$ python3 -q
>>> import numpy as np
>>> from numpy import linalg as LA
>>> np.set_printoptions(suppress=True, linewidth=160)
>>> def tidy(a):
...     return np.round(a, 3) + 0
... 
>>> X = np.loadtxt("arr.csv", delimiter=",")
>>> tidy(X)
array([[-2.577, -0.119, -1.532],
       [ 1.374, -1.516, -2.194],
       [-0.687, -2.586,  1.357]])
>>> O = X.astype(float).copy()
>>> for j in range(3):
...     O[:, j] -= O[:, :j] @ (O[:, :j].T @ O[:, j])
...     O[:, j] /= LA.norm(O[:, j])
... 
>>> tidy(O.T @ X)
array([[3., 0., 0.],
       [0., 3., 0.],
       [0., 0., 3.]])
>>> w1 = np.array([[2, 1, 0, 2], [1, -2, -2, -2], [-1, 1, -2, 2]])
>>> coef = np.array([-1, 7, -7, 4])
>>> H = np.maximum(X @ w1 + coef, 0)
>>> tidy(H)
array([[ 0.   ,  3.129,  0.   ,  0.   ],
       [ 2.426,  9.212,  0.42 ,  5.393],
       [ 0.   , 12.842,  0.   , 10.511]])
>>> (H > 0).astype(int)
array([[0, 1, 0, 0],
       [1, 1, 1, 1],
       [0, 1, 0, 1]])
>>> Z = np.array([[1, 1], [-2, -3], [3, 3], [3, 3]])
>>> tidy(H @ Z)
array([[-6.259, -9.388],
       [ 1.439, -7.773],
       [ 5.85 , -6.992]])
>>> w1 @ Z
array([[ 6,  5],
       [-7, -5],
       [-3, -4]])
>>> t3 = np.stack([H, -2 * H, H[::-1]])
>>> (t3 @ H.T).shape
(3, 3, 3)
>>> LA.matrix_rank(t3)
array([3, 3, 3])
>>> LA.matrix_rank(t3.reshape(3, -1))
np.int64(2)
>>> tidy(LA.norm(t3, axis=(1, 2)))
array([20.129, 40.259, 20.129])
>>> tidy(t3.sum(axis=0))
array([[  0.   ,   9.712,   0.   ,  10.511],
       [  0.   ,   0.   ,   0.   ,   0.   ],
       [  0.   ,  -9.712,   0.   , -10.511]])
>>> tidy(np.einsum("bij,cij->bc", t3, t3))
array([[ 405.191, -810.382,  200.383],
       [-810.382, 1620.763, -400.767],
       [ 200.383, -400.767,  405.191]])
>>> other = LA.invert(X)
Traceback (most recent call last):
  File "<python-input-24>", line 1, in <module>
    other = LA.invert(X)
            ^^^^^^^^^
AttributeError: module 'numpy.linalg' has no attribute 'invert'
>>> other = LA.inv(X)
>>> tidy(LA.slogdet(X)[0])
np.float64(1.0)
>>> tidy(other)
array([[-0.286,  0.153, -0.076],
       [-0.013, -0.168, -0.287],
       [-0.17 , -0.244,  0.151]])
>>> (np.abs(other) > 1e-9).astype(int)
array([[1, 1, 1],
       [1, 1, 1],
       [1, 1, 1]])
>>> tidy(LA.det(X) * LA.det(other))
np.float64(1.0)
>>> tidy(LA.cond(X))
np.float64(1.0)
>>> tidy(LA.det(X) * other)
array([[-7.73 ,  4.123, -2.061],
       [-0.357, -4.548, -7.758],
       [-4.595, -6.582,  4.07 ]])
>>> tidy(X @ other)
array([[1., 0., 0.],
       [0., 1., 0.],
       [0., 0., 1.]])
>>> np.allclose(other, X.T)
False
>>> O = other.astype(float).copy()
>>> for j in range(3):
...     O[:, j] -= O[:, :j] @ (O[:, :j].T @ O[:, j])
...     O[:, j] /= LA.norm(O[:, j])
... 
>>> tidy(O)
array([[-0.859,  0.458, -0.229],
       [-0.04 , -0.505, -0.862],
       [-0.511, -0.731,  0.452]])
>>> tidy(O.T @ O)
array([[1., 0., 0.],
       [0., 1., 0.],
       [0., 0., 1.]])
>>> mat = np.vander(np.arange(6) - 2, 4, increasing=True)
>>> mat
array([[ 1, -2,  4, -8],
       [ 1, -1,  1, -1],
       [ 1,  0,  0,  0],
       [ 1,  1,  1,  1],
       [ 1,  2,  4,  8],
       [ 1,  3,  9, 27]])
>>> # row 5 is much longer than the rest
>>> rng = np.random.default_rng(61)
>>> lab = rng.permutation(4)
>>> other = mat[:, lab] * rng.choice([-1, 1], 4)
>>> other
array([[ 1, -4, -2, -8],
       [ 1, -1, -1, -1],
       [ 1,  0,  0,  0],
       [ 1, -1,  1,  1],
       [ 1, -4,  2,  8],
       [ 1, -9,  3, 27]])
>>> U, _, VT = LA.svd(mat.T @ other)
>>> tidy(U @ VT)
array([[ 1.,  0.,  0.,  0.],
       [ 0.,  0.,  1.,  0.],
       [ 0., -1.,  0.,  0.],
       [ 0.,  0.,  0.,  1.]])
>>> lab
array([0, 2, 1, 3])
>>> vec = np.array([2, 1, 3, 0])
>>> rhs = mat @ vec
>>> tidy(LA.solve(mat.T @ mat, mat.T @ rhs))
array([2., 1., 3., 0.])
>>> tidy(LA.lstsq(mat, rhs)[0])
array([2., 1., 3., 0.])
>>> rhs = rhs + 0.3 * rng.normal(size=6)
>>> tidy(rhs)
array([12.319,  3.661,  1.466,  6.196, 16.252, 31.715])
>>> coef, *_ = LA.lstsq(mat, rhs)
>>> tidy(LA.norm(rhs - mat @ coef))
np.float64(0.247)
>>> tidy(mat.T @ (rhs - mat @ coef))
array([0., 0., 0., 0.])
>>> O, _ = LA.qr(np.array([[-1.1, -0.3, 2.1, 0.4, -1.0],
...     [-0.2, -1.5, -1.1, -1.1, 0.7],
...     [-0.3, 0.0, 0.0, 0.9, -0.3],
...     [-0.4, 2.0, -0.7, 0.9, -1.0],
...     [-0.4, -2.4, 0.9, 0.2, -1.6]]))
>>> F = O[:, :5]
>>> tidy(F)
array([[-0.854,  0.065,  0.35 , -0.355, -0.135],
       [-0.155, -0.41 , -0.782, -0.418, -0.147],
       [-0.233,  0.042, -0.19 ,  0.646, -0.7  ],
       [-0.31 ,  0.64 , -0.477,  0.215,  0.469],
       [-0.31 , -0.645,  0.047,  0.485,  0.5  ]])
>>> # columns are unit length and at right angles
>>> lab = rng.permutation(5)
>>> lab
array([4, 3, 0, 1, 2])
>>> other = F[lab][:, lab]
>>> tidy(np.sort(np.abs(LA.eigvals(other))))
array([1., 1., 1., 1., 1.])
>>> tidy(LA.det(other)), tidy(LA.det(F[lab]))
(np.float64(1.0), np.float64(-1.0))
>>> tidy(np.diag(other))
array([ 0.5  ,  0.215, -0.854, -0.41 , -0.19 ])
>>> np.allclose(other, F)
False
